>>> import numpy as np
>>> from numpy import linalg as LA
>>> np.set_printoptions(precision=2, suppress=True, linewidth=140, sign=" ")
>>> E = np.array([[0.0, 0.0, 0.0, 0.0, 0.0, 0.0, 3.0, 3.0],
...     [0.0, 0.0, 0.0, 0.0, 0.0, 0.0, 3.0, 1.0],
...     [0.0, 0.0, 0.0, 0.0, 0.0, 0.0, 4.0, 1.0],
...     [0.0, 0.0, 0.0, 0.0, 0.0, 0.0, 4.0, 1.0],
...     [0.0, 0.0, 0.0, 0.0, 0.0, 0.0, 3.0, 2.0],
...     [0.0, 0.0, 0.0, 0.0, 0.0, 0.0, 2.0, 0.0],
...     [3.0, 3.0, 4.0, 4.0, 3.0, 2.0, 0.0, 0.0],
...     [3.0, 1.0, 1.0, 1.0, 2.0, 0.0, 0.0, 0.0]])
>>> A2 = np.array([[-4, 1, -1],
...     [1, -1, -1],
...     [-4, -1, -1],
...     [-4, 4, -4],
...     [3, 1, -4],
...     [-4, 3, -2],
...     [-5, -4, 2],
...     [-3, 5, -4]])
>>> np.einsum("ik,kj->ji", E, A2)
array([[-24., -18., -23., -23., -21., -10., -40., -13.],
       [  3.,  -7., -11., -11.,  -2.,  -8.,  21.,   7.],
       [ -6.,   2.,   4.,   4.,  -2.,   4., -42., -17.]])
>>> LA.matrix_rank(E @ A2)
np.int64(3)
>>> f = np.array([-1, -2, -1])
>>> np.array([np.convolve(row, f, "same") for row in E])
array([[  0.,   0.,   0.,   0.,   0.,  -3.,  -9.,  -9.],
       [  0.,   0.,   0.,   0.,   0.,  -3.,  -7.,  -5.],
       [  0.,   0.,   0.,   0.,   0.,  -4.,  -9.,  -6.],
       [  0.,   0.,   0.,   0.,   0.,  -4.,  -9.,  -6.],
       [  0.,   0.,   0.,   0.,   0.,  -3.,  -8.,  -7.],
       [  0.,   0.,   0.,   0.,   0.,  -2.,  -4.,  -2.],
       [ -9., -13., -15., -15., -12.,  -7.,  -2.,   0.],
       [ -7.,  -6.,  -4.,  -5.,  -5.,  -2.,   0.,   0.]])
>>> round(LA.norm(E, 2) / LA.norm(E), 2)
np.float64(0.69)
>>> LA.cond(E) > 100
np.True_
>>> np.argsort(-LA.norm(E, axis=0).round(6), kind="stable")[:3]
array([ 6,  0,  2])
>>> [round(float(x), 2) for x in LA.svd(E, compute_uv=False)[:3]]
[8.63, 8.63, 2.11]
>>> rng = np.random.default_rng(537807)
>>> mat = np.triu(rng.random((5, 5)) < 0.5, 1).astype(int)
>>> mat = mat + mat.T
>>> mat
array([[ 0,  1,  0,  1,  1],
       [ 1,  0,  1,  0,  0],
       [ 0,  1,  0,  0,  1],
       [ 1,  0,  0,  0,  1],
       [ 1,  0,  1,  1,  0]])
>>> # rank 4
>>> round(LA.eigvalsh(mat).min(), 2)
np.float64(-2.0)
>>> np.unique(mat.round(6), axis=0).shape
(5, 5)
>>> np.abs(np.diag(LA.qr(mat)[1])) > 1e-9
array([ True,  True,  True,  True, False])
>>> np.allclose(mat[:-1].T @ LA.lstsq(mat[:-1].T, mat[-1])[0], mat[-1])
True
>>> np.round(mat @ LA.pinv(mat) @ mat, 2) + 0
array([[ 0.,  1.,  0.,  1.,  1.],
       [ 1.,  0.,  1.,  0.,  0.],
       [ 0.,  1.,  0.,  0.,  1.],
       [ 1.,  0.,  0.,  0.,  1.],
       [ 1.,  0.,  1.,  1.,  0.]])
>>> feats = np.load("out2.npy")
>>> feats
array([[ 4,  2, -2,  6,  6,  0],
       [ 2,  1, -1,  3,  3,  0],
       [-2, -1,  1, -3, -3,  0],
       [ 6,  3, -3,  9,  9,  0],
       [ 6,  3, -3,  9,  9,  0],
       [ 0,  0,  0,  0,  0,  0]])
>>> vals, vecs = LA.eigh(feats)
>>> np.round(vals.sum(), 2), np.trace(feats)
(np.float64(24.0), np.int64(24))
>>> vals.round(2) + 0
array([  0.,   0.,   0.,   0.,   0.,  24.])
>>> vals, vecs = LA.eigh(feats)
>>> x0 = np.array([-2, -3, 3, 3, 2, -1])
>>> (np.sign(vecs[:, -1].round(6)) == np.sign(vecs[0, -1].round(6))).astype(int)
array([ 1,  1,  0,  1,  1,  0])
>>> x0 @ feats @ x0
np.int64(25)
>>> round(float(x0 @ feats @ x0 / (x0 @ x0)), 2), round(vals[0], 2), vals[-1]
(0.69, np.float64(-0.0), np.float64(24.0))
>>> np.flatnonzero(LA.matrix_power((feats != 0) + (feats.T != 0) + np.eye(6), 6)[1])
array([ 0,  1,  2,  3,  4])
>>> feats @ feats
array([[ 96,  48, -48, 144, 144,   0],
       [ 48,  24, -24,  72,  72,   0],
       [-48, -24,  24, -72, -72,   0],
       [144,  72, -72, 216, 216,   0],
       [144,  72, -72, 216, 216,   0],
       [  0,   0,   0,   0,   0,   0]])
>>> (LA.matrix_power((feats != 0) + (feats.T != 0) + np.eye(6), 6) > 0).astype(int)
array([[ 1,  1,  1,  1,  1,  0],
       [ 1,  1,  1,  1,  1,  0],
       [ 1,  1,  1,  1,  1,  0],
       [ 1,  1,  1,  1,  1,  0],
       [ 1,  1,  1,  1,  1,  0],
       [ 0,  0,  0,  0,  0,  1]])
>>> M = np.load("test3.npy")
>>> M
array([[-5, -4,  0, -2, -1,  4,  1],
       [ 1, -5, -4,  0, -2, -1,  4],
       [ 4,  1, -5, -4,  0, -2, -1],
       [-1,  4,  1, -5, -4,  0, -2],
       [-2, -1,  4,  1, -5, -4,  0],
       [ 0, -2, -1,  4,  1, -5, -4],
       [-4,  0, -2, -1,  4,  1, -5]])
>>> idx = rng.permutation(7)
>>> A2 = M[:, idx] * rng.choice([-1, 1], 7)
>>> A2
array([[ 4,  5,  2, -1, -1,  0,  4],
       [-1, -1,  0, -2, -4,  4,  5],
       [-2, -4,  4,  0,  1,  5, -1],
       [ 0,  1,  5, -4,  2, -1, -4],
       [-4,  2, -1, -5,  0, -4,  1],
       [-5,  0, -4,  1,  4,  1,  2],
       [ 1,  4,  1,  4,  5,  2,  0]])
>>> left, _, Vt = LA.svd(M.T @ A2)
>>> np.round(LA.lstsq(M, A2)[0], 2) + 0
array([[ 0., -1.,  0.,  0.,  0.,  0.,  0.],
       [ 0.,  0.,  0.,  0.,  0.,  0., -1.],
       [ 0.,  0.,  0.,  0.,  0., -1.,  0.],
       [ 0.,  0., -1.,  0.,  0.,  0.,  0.],
       [ 0.,  0.,  0.,  1.,  0.,  0.,  0.],
       [ 1.,  0.,  0.,  0.,  0.,  0.,  0.],
       [ 0.,  0.,  0.,  0., -1.,  0.,  0.]])
>>> left, sigma, Vt = LA.svd(E)
>>> vecs = Vt[:(sigma > 1e-8).sum()]
>>> x0 = E[3] + 4 * E[2] + rng.integers(2) * np.eye(8)[4]
>>> x0
array([  0.,   0.,   0.,   0.,   0.,   0.,  20.,   5.])
>>> LA.matrix_rank(np.vstack([E, x0]))
np.int64(4)
>>> round(float(LA.norm(x0 - vecs.T @ vecs @ x0)), 2)
0.0
>>> np.allclose(vecs.T @ vecs @ x0, x0)
True
>>> np.diag(vecs.T @ vecs)
array([ 0.73,  0.15,  0.33,  0.33,  0.25,  0.19,  1.  ,  1.  ])
>>> np.round(vecs.T @ vecs, 2) + 0
array([[ 0.73,  0.06, -0.03, -0.03,  0.4 , -0.18,  0.  ,  0.  ],
       [ 0.06,  0.15,  0.22,  0.22,  0.11,  0.13,  0.  ,  0.  ],
       [-0.03,  0.22,  0.33,  0.33,  0.1 ,  0.23,  0.  ,  0.  ],
       [-0.03,  0.22,  0.33,  0.33,  0.1 ,  0.23,  0.  ,  0.  ],
       [ 0.4 ,  0.11,  0.1 ,  0.1 ,  0.25, -0.02,  0.  ,  0.  ],
       [-0.18,  0.13,  0.23,  0.23, -0.02,  0.19,  0.  ,  0.  ],
       [ 0.  ,  0.  ,  0.  ,  0.  ,  0.  ,  0.  ,  1.  ,  0.  ],
       [ 0.  ,  0.  ,  0.  ,  0.  ,  0.  ,  0.  ,  0.  ,  1.  ]])
>>> np.trace(M)
np.int64(-35)
>>> LA.matrix_power(M, 2)
array([[ 21,  25,   4,  34,  34, -31, -38],
       [-38,  21,  25,   4,  34,  34, -31],
       [-31, -38,  21,  25,   4,  34,  34],
       [ 34, -31, -38,  21,  25,   4,  34],
       [ 34,  34, -31, -38,  21,  25,   4],
       [  4,  34,  34, -31, -38,  21,  25],
       [ 25,   4,  34,  34, -31, -38,  21]])
>>> idx = rng.permutation(7)
>>> idx
array([ 2,  1,  3,  5,  0,  4,  6])
>>> A2 = M[idx][:, idx]
>>> np.sort(np.abs(LA.eigvals(A2)))
array([  0.86,   0.86,   7.  ,   9.67,   9.67,  10.09,  10.09])
>>> np.allclose(A2, M)
False
>>> A2
array([[-5,  1, -4, -2,  4,  0, -1],
       [-4, -5,  0, -1,  1, -2,  4],
       [ 1,  4, -5,  0, -1, -4, -2],
       [-1, -2,  4, -5,  0,  1, -4],
       [ 0, -4, -2,  4, -5, -1,  1],
       [ 4, -1,  1, -4, -2, -5,  0],
       [-2,  0, -1,  1, -4,  4, -5]])
>>> np.diag(A2)
array([-5, -5, -5, -5, -5, -5, -5])
>>> (M @ M)[0]
array([ 21,  25,   4,  34,  34, -31, -38])
>>> np.allclose(M @ M.T, M.T @ M)
True
>>> M @ (-1.0) ** np.arange(7)
array([-3.,  5.,  3., -5.,  1., -1., -7.])
>>> A = np.loadtxt("run6.csv", delimiter=",")
>>> A
array([[ 1.  ,  0.9 ,  0.81],
       [ 0.9 ,  1.  ,  0.9 ],
       [ 0.81,  0.9 ,  1.  ]])
>>> A2 = np.array([[-2, 3], [0, 2], [-1, 0]])
>>> LA.matrix_rank(A @ A2)
np.int64(2)
>>> A @ A2
array([[-2.81,  4.8 ],
       [-2.7 ,  4.7 ],
       [-2.62,  4.23]])
>>> np.einsum("ik,kj->ij", A, A2)
array([[-2.81,  4.8 ],
       [-2.7 ,  4.7 ],
       [-2.62,  4.23]])
>>> np.einsum("ik,kj->ji", A, A2)
array([[-2.81, -2.7 , -2.62],
       [ 4.8 ,  4.7 ,  4.23]])
>>> np.vstack([A, A2.T]).shape
(5, 3)
>>> vals, vecs = LA.eigh(A)
>>> LA.eigvalsh(A + 2 * np.eye(3))
array([ 2.07,  2.19,  4.74])
>>> np.abs(vecs[:, -1])
array([ 0.57,  0.59,  0.57])
>>> vecs @ np.diag(vals) @ vecs.T
array([[ 1.  ,  0.9 ,  0.81],
       [ 0.9 ,  1.  ,  0.9 ],
       [ 0.81,  0.9 ,  1.  ]])
>>> np.round(LA.eigvalsh(A @ A), 2) + 0
array([ 0.  ,  0.04,  7.51])
>>> np.abs(vecs[:, -1]).round(6).argmax()
np.int64(1)
>>> vals
array([ 0.07,  0.19,  2.74])
>>> left, sigma, Vt = LA.svd(A)
>>> sigma
array([ 2.74,  0.19,  0.07])
>>> np.argmax(sigma[:-1] / (sigma[1:] + 1e-6)) + 1
np.int64(1)
>>> A2 = left[:, :1] @ np.diag(sigma[:1]) @ Vt[:1]
>>> LA.matrix_rank(A2)
np.int64(1)
>>> round(float(np.abs(A - A2).max()), 2)
0.11
>>> round(LA.norm(A - A2, 2), 2), np.round(sigma[1], 2)
(np.float64(0.19), np.float64(0.19))
>>> LA.matrix_rank(A, rtol=0.05)
np.int64(2)
>>> round(LA.norm(A - A2) / LA.norm(A), 2)
np.float64(0.07)
>>> A2 = np.array([[1, 1], [1, -1]])
>>> W0 = np.kron(A2, np.kron(A2, A2))[rng.permutation(8)][:4]
>>> W0
array([[ 1, -1, -1,  1,  1, -1, -1,  1],
       [ 1,  1, -1, -1, -1, -1,  1,  1],
       [ 1, -1, -1,  1, -1,  1,  1, -1],
       [ 1, -1,  1, -1,  1, -1,  1, -1]])
>>> A2 = W0[0, 0] * W0[1:] - np.outer(W0[1:, 0], W0[0])
>>> A2
array([[ 0,  2,  0, -2, -2,  0,  2,  0],
       [ 0,  0,  0,  0, -2,  2,  2, -2],
       [ 0,  0,  2, -2,  0,  0,  2, -2]])
>>> np.flatnonzero(~A2.round(6).any(axis=1))
array([], dtype=int64)
>>> W0[:, 0] / W0[0, 0]
array([ 1.,  1.,  1.,  1.])
>>> LA.matrix_rank(A2), LA.matrix_rank(W0)
(np.int64(3), np.int64(4))
>>> x0 = np.array([2, 1, 2, 0, 0, 2, 2, 1])
>>> h = np.maximum(A2 @ x0, 0)
>>> np.tanh(A2 @ x0)
array([ 1.,  1.,  1.])
>>> A2.T @ h
array([  0,  12,  12, -24, -24,  12,  36, -24])
>>> np.maximum(A2 @ (3 * x0), 0)
array([ 18,  18,  18])
>>> LA.norm(W0, axis=0)
array([ 2.,  2.,  2.,  2.,  2.,  2.,  2.,  2.])
>>> LA.norm(W0, axis=1).argmax()
np.int64(0)
>>> np.round(LA.norm(W0, "nuc"), 2)
np.float64(11.31)
>>> round(LA.norm(W0) ** 2 / LA.norm(W0, 2) ** 2, 2)
np.float64(4.0)
>>> round(float(LA.norm(W0[2] - W0[3])), 2)
4.0
>>> round(float(LA.norm(W0, 1)), 2), round(LA.norm(W0, np.inf), 2)
(4.0, np.float64(8.0))
>>> np.round(LA.norm(W0[2], 1), 2), round(float(LA.norm(W0[2], np.inf)), 2)
(np.float64(8.0), 1.0)
>>> np.round(LA.norm(W0, 2), 2)
np.float64(2.83)
>>> K = np.load("w.npy")
>>> K
array([[-3.33,  0.78, -0.08, -0.05,  1.44,  1.86,  0.  ],
       [-2.45,  0.56,  0.24,  0.67, -0.01,  2.19, -0.01],
       [ 1.76,  0.75,  2.38, -0.52, -1.69,  0.69, -0.16],
       [ 4.71, -0.48,  0.37,  0.43,  2.82,  1.95,  0.25],
       [ 0.02,  0.15, -1.2 , -0.16, -2.88,  2.07, -0.73],
       [-3.79,  0.71, -0.67, -0.08, -3.03, -0.31,  0.04],
       [ 3.11,  0.46,  1.16,  0.15, -2.24,  0.75, -0.25],
       [-0.01,  0.13,  1.48,  0.12,  1.56, -0.87, -0.13],
       [-3.75,  0.41,  0.16,  0.35, -1.2 , -0.38, -0.19],
       [ 0.44, -0.63, -1.59, -0.42,  0.49,  0.76,  0.66],
       [-0.05, -0.38, -0.68,  0.4 , -4.44,  1.76,  0.47],
       [ 6.21, -0.44,  0.77,  0.03,  2.07,  0.  ,  1.12],
       [-2.89, -1.5 , -1.29,  0.18, -0.34,  0.67, -0.48],
       [-3.27,  0.13,  1.6 ,  0.24, -1.9 ,  2.45,  1.06],
       [ 2.66, -1.15, -1.98, -0.08,  1.11,  1.19,  0.56],
       [-0.23,  0.15, -0.67,  0.09,  1.04, -0.33,  1.16],
       [ 1.68, -0.7 ,  0.37, -0.29,  2.07,  1.35, -0.65],
       [-2.3 ,  0.93, -0.6 , -0.09, -3.96, -1.65, -0.52],
       [ 0.35,  0.54, -0.84, -0.86, -1.43, -2.18,  0.74]])
>>> A2 = np.array([[2, -1], [-1, 3], [3, 0], [-2, -1], [3, 3], [1, 2], [-2, 3]])
>>> LA.matrix_rank(K @ A2)
np.int64(2)
>>> LA.matrix_rank(np.vstack([K, A2.T]))
np.int64(7)
>>> Ac = K - K.mean(axis=0)
>>> vecs = LA.svd(Ac)[2][:4]
>>> A2 = Ac - Ac @ vecs.T @ vecs
>>> np.round(np.cov(Ac @ vecs.T, rowvar=False), 2) + 0
array([[ 10.14,   0.  ,   0.  ,   0.  ],
       [  0.  ,   3.41,   0.  ,   0.  ],
       [  0.  ,   0.  ,   1.78,   0.  ],
       [  0.  ,   0.  ,   0.  ,   1.45]])
>>> (Ac @ vecs.T).std(axis=0)
array([ 3.1 ,  1.8 ,  1.3 ,  1.17])
>>> A2.std(axis=0)
array([ 0.04,  0.41,  0.14,  0.3 ,  0.05,  0.09,  0.55])
>>> data = np.array([[1, 0, 0, 0], [0, 1, 0, 0], [3, 1, 1, 0], [2, 3, 0, 1]])
>>> vals, vecs = LA.eig(data)
>>> np.sort(LA.eigvals(data.T))
array([ 1.,  1.,  1.,  1.])
>>> data @ vecs[:, 0] - vals[0] * vecs[:, 0]
array([ 0.,  0.,  0.,  0.])
